$ ipython --no-banner

In [1]: import numpy as np

In [2]: import numpy.linalg as la

In [3]: np.set_printoptions(precision=2, suppress=True, linewidth=100)

In [4]: rnd = lambda a: np.round(a, 2) + 0

In [5]: A = np.array([[-1, 1], [0, -1]])

In [6]: A
Out[6]: 
array([[-1,  1],
       [ 0, -1]])

In [7]: out = la.inv(A)

In [8]: rnd(la.inv(out))
Out[8]: 
array([[-1.,  1.],
       [ 0., -1.]])

In [9]: print((np.abs(out) > 1e-9).astype(int))
[[1 1]
 [0 1]]

In [10]: A @ out
Out[10]: 
array([[1., 0.],
       [0., 1.]])

In [11]: np.trace(A)
Out[11]: np.int64(-2)

In [12]: rnd(la.det(A))
Out[12]: np.float64(1.0)

In [13]: (A - A.T) / 2
Out[13]: 
array([[ 0. ,  0.5],
       [-0.5,  0. ]])

In [14]: rnd(np.sort(np.abs(la.eigvals(A))))
Out[14]: array([1., 1.])

In [15]: W0 = np.load("a.npy")

In [16]: W0
Out[16]: 
array([[9, 0, 0],
       [0, 7, 0],
       [0, 0, 7]])

In [17]: x0 = np.ones(3)

In [18]: for _ in range(6):
    ...:     x0 = W0 @ x0
    ...:     x0 /= la.norm(x0)
    ...:     print(round(x0 @ W0 @ x0, 2))
    ...: 
7.91
8.15
8.39
8.58
8.72
8.82

In [19]: rnd(la.eigvalsh(W0)[-1])
Out[19]: np.float64(9.0)

In [20]: rnd(x0)
Out[20]: array([0.95, 0.21, 0.21])

In [21]: W0 @ W0
Out[21]: 
array([[81,  0,  0],
       [ 0, 49,  0],
       [ 0,  0, 49]])

In [22]: F = np.loadtxt("block8.csv", delimiter=",")

In [23]: print(F)
[[-15.     3.61  12.73]
 [-18.97   1.55   6.13]
 [-12.27   1.35 -15.73]
 [ 16.    -1.72  11.88]
 [ 13.41  -5.22 -13.89]
 [ 17.81  -8.17  -4.01]
 [ 17.39   1.98   9.68]
 [ -0.69 -18.24  -8.17]
 [ -1.16  -5.43 -19.21]
 [  4.2    9.96 -16.83]
 [ -1.53   5.23  19.24]
 [ 10.27   6.21 -16.  ]
 [ 18.11  -8.4    1.29]
 [ -1.36  -1.32  19.91]
 [ -5.73 -17.85  -6.96]
 [-18.54  -0.95  -7.44]
 [ 12.8  -15.36  -0.45]
 [ -8.48  16.57  -7.32]
 [  4.52  19.46   0.93]
 [  9.63   0.26  17.53]
 [-11.75 -15.67  -4.05]
 [-18.54   4.2    6.2 ]
 [ -7.67  -2.87 -18.25]
 [  3.32   4.36  19.23]
 [  3.73  10.31 -16.73]]

In [24]: out = np.c_[F[:, :1] @ np.array([[-4]]), np.array([3, 0, 1, 1, 2, 1, 0, 1, 2, 2, 0, 1, 3, 0, 2, 3, 3, 3, 2, 1, 0, 1, 2, 3, 3])]

In [25]: out
Out[25]: 
array([[ 60.  ,   3.  ],
       [ 75.88,   0.  ],
       [ 49.08,   1.  ],
       [-64.  ,   1.  ],
       [-53.64,   2.  ],
       [-71.24,   1.  ],
       [-69.56,   0.  ],
       [  2.76,   1.  ],
       [  4.64,   2.  ],
       [-16.8 ,   2.  ],
       [  6.12,   0.  ],
       [-41.08,   1.  ],
       [-72.44,   3.  ],
       [  5.44,   0.  ],
       [ 22.92,   2.  ],
       [ 74.16,   3.  ],
       [-51.2 ,   3.  ],
       [ 33.92,   3.  ],
       [-18.08,   2.  ],
       [-38.52,   1.  ],
       [ 47.  ,   0.  ],
       [ 74.16,   1.  ],
       [ 30.68,   2.  ],
       [-13.28,   3.  ],
       [-14.92,   3.  ]])

In [26]: rnd(la.norm(out - F @ la.lstsq(F, out)[0], axis=0))
Out[26]: array([0.  , 9.37])

In [27]: rnd(la.lstsq(F, out[:, 0])[0])
Out[27]: array([-4.,  0.,  0.])

In [28]: x0 = np.array([-4, -3, 1])

In [29]: rhs = F @ x0

In [30]: print(rnd(la.solve(F.T @ F, F.T @ rhs)))
[-4. -3.  1.]

In [31]: rnd(la.pinv(F) @ F)
Out[31]: 
array([[1., 0., 0.],
       [0., 1., 0.],
       [0., 0., 1.]])

In [32]: print(rnd(la.lstsq(F, rhs)[0]))
[-4. -3.  1.]

In [33]: rng = np.random.default_rng(816)

In [34]: rhs = rhs + 0.05 * rng.normal(size=25)

In [35]: rnd(rhs)
Out[35]: 
array([ 61.86,  77.37,  29.28, -46.96, -51.82, -50.71, -65.87,  49.37,   1.67, -63.45,   9.73,
       -75.72, -46.  ,  29.33,  69.59,  69.61,  -5.48, -23.11, -75.49, -21.69,  90.04,  67.75,
        21.12,  -7.14, -62.62])

In [36]: c, *_ = la.lstsq(F, rhs)

In [37]: print(rnd(la.norm(rhs - F @ c)))
0.23

In [38]: [round(float(la.norm(la.solve(F.T @ F + lam * np.eye(3), F.T @ rhs))), 2) for lam in (0, 1, 10, 100)]
Out[38]: [5.1, 5.1, 5.08, 4.91]

In [39]: x0 = np.array([1, 3, 3])

In [40]: (F @ x0).argmax()
Out[40]: np.int64(23)

In [41]: np.sign((F @ x0).round(6))
Out[41]: 
array([ 1.,  1., -1.,  1., -1., -1.,  1., -1., -1., -1.,  1., -1., -1.,  1., -1., -1., -1.,  1.,
        1.,  1., -1.,  1., -1.,  1., -1.])

In [42]: F @ np.eye(3)[2]
Out[42]: 
array([ 12.73,   6.13, -15.73,  11.88, -13.89,  -4.01,   9.68,  -8.17, -19.21, -16.83,  19.24,
       -16.  ,   1.29,  19.91,  -6.96,  -7.44,  -0.45,  -7.32,   0.93,  17.53,  -4.05,   6.2 ,
       -18.25,  19.23, -16.73])

In [43]: labels = rng.permutation(2)

In [44]: labels
Out[44]: array([1, 0])

In [45]: out = A[labels][:, labels]

In [46]: out
Out[46]: 
array([[-1,  0],
       [ 1, -1]])

In [47]: print(np.trace(out))
-2

In [48]: rnd(np.sort(np.abs(la.eigvals(out))))
Out[48]: array([1., 1.])

In [49]: J = np.load("layer7.npy")

In [50]: J
Out[50]: 
array([[  2,   1,   1],
       [  3,   3,  -1],
       [  3,   4,   2],
       [  2,   4,   2],
       [ -1,   1,   1],
       [ -3,   2,   3],
       [ -1,   1,   5],
       [  0,  -2,   4],
       [  1,  -2,   2],
       [  2,  -1,  -1],
       [  1,  -3,  -1],
       [ -2,  -3,  -3],
       [ -4,  -2,  -3],
       [ -6,   0,  -5],
       [ -3,   2,  -6],
       [ -4,   5,  -5],
       [ -1,   7,  -6],
       [ -1,   5,  -5],
       [ -3,   3,  -2],
       [ -5,   6,  -1],
       [ -8,   4,  -1],
       [ -9,   7,  -1],
       [ -9,   4,  -4],
       [ -7,   5,  -3],
       [ -8,   8,  -6],
       [-11,   5,  -4],
       [-11,   8,  -2]])

In [51]: proj = J @ la.solve(J.T @ J, J.T)

In [52]: rnd(la.eigvalsh(proj))
Out[52]: 
array([0., 0., 0., 0., 0., 0., 0., 0., 0., 0., 0., 0., 0., 0., 0., 0., 0., 0., 0., 0., 0., 0., 0.,
       0., 1., 1., 1.])

In [53]: rnd(np.trace(proj))
Out[53]: np.float64(3.0)

In [54]: print(rnd(proj @ J[:, 2]))
[ 1. -1.  2.  2.  1.  3.  5.  4.  2. -1. -1. -3. -3. -5. -6. -5. -6. -5. -2. -1. -1. -1. -4. -3.
 -6. -4. -2.]
